In [1]: import numpy as np

In [2]: np.set_printoptions(precision=4, suppress=True, linewidth=200)

In [3]: A = np.load("case3.npy")

In [4]: print(A)
[[-1.  1.  1.  1.]
 [ 1. -1.  1.  1.]
 [ 1.  1. -1.  1.]
 [ 1.  1.  1. -1.]]

In [5]: Q = A.astype(float).copy()

In [6]: for j in range(4):
   ...:     Q[:, j] -= Q[:, :j] @ (Q[:, :j].T @ Q[:, j])
   ...:     Q[:, j] /= np.linalg.norm(Q[:, j])
   ...: 

In [7]: print(Q)
[[-0.5  0.5  0.5  0.5]
 [ 0.5 -0.5  0.5  0.5]
 [ 0.5  0.5 -0.5  0.5]
 [ 0.5  0.5  0.5 -0.5]]

In [8]: print(Q.T @ Q)
[[1. 0. 0. 0.]
 [0. 1. 0. 0.]
 [0. 0. 1. 0.]
 [0. 0. 0. 1.]]

In [9]: f = np.array([2, -1, 3, 1])

In [10]: M2 = A + np.outer(f, np.eye(4)[3])

In [11]: print(M2)
[[-1.  1.  1.  3.]
 [ 1. -1.  1.  0.]
 [ 1.  1. -1.  4.]
 [ 1.  1.  1.  0.]]

In [12]: print(np.linalg.matrix_rank(M2 - A))
1

In [13]: print(np.linalg.matrix_rank(np.linalg.inv(M2) - np.linalg.inv(A), tol=1e-8))
1

In [14]: Q, vecs = np.linalg.qr(M2[:, :2])[0], np.linalg.qr(M2[:, 2:])[0]

In [15]: s = np.linalg.svd(Q.T @ vecs, compute_uv=False)

In [16]: print(np.degrees(np.arccos(s.clip(0, 1))))
[44.7106 90.    ]

In [17]: print(np.round(np.linalg.norm(Q @ Q.T - vecs @ vecs.T, 2), 4))
1.0

In [18]: W0 = np.array([[0, 5, -4, 1], [1, -2, 5, 0], [5, -5, -2, -2], [-2, 9, -14, 1]])

In [19]: U, s, Vt = np.linalg.svd(W0)

In [20]: vecs = Vt[:(s > 1e-8).sum()]

In [21]: rng = np.random.default_rng(16)

In [22]: x0 = W0[1] + 2 * W0[0] + rng.integers(2) * np.eye(4)[0]

In [23]: print(x0)
[ 2.  8. -3.  2.]

In [24]: print(np.allclose(vecs.T @ vecs @ x0, x0))
False

In [25]: print(np.diag(vecs.T @ vecs))
[0.9983 0.9167 0.9847 0.1003]

In [26]: print(np.linalg.matrix_rank(np.vstack([W0, x0])))
4
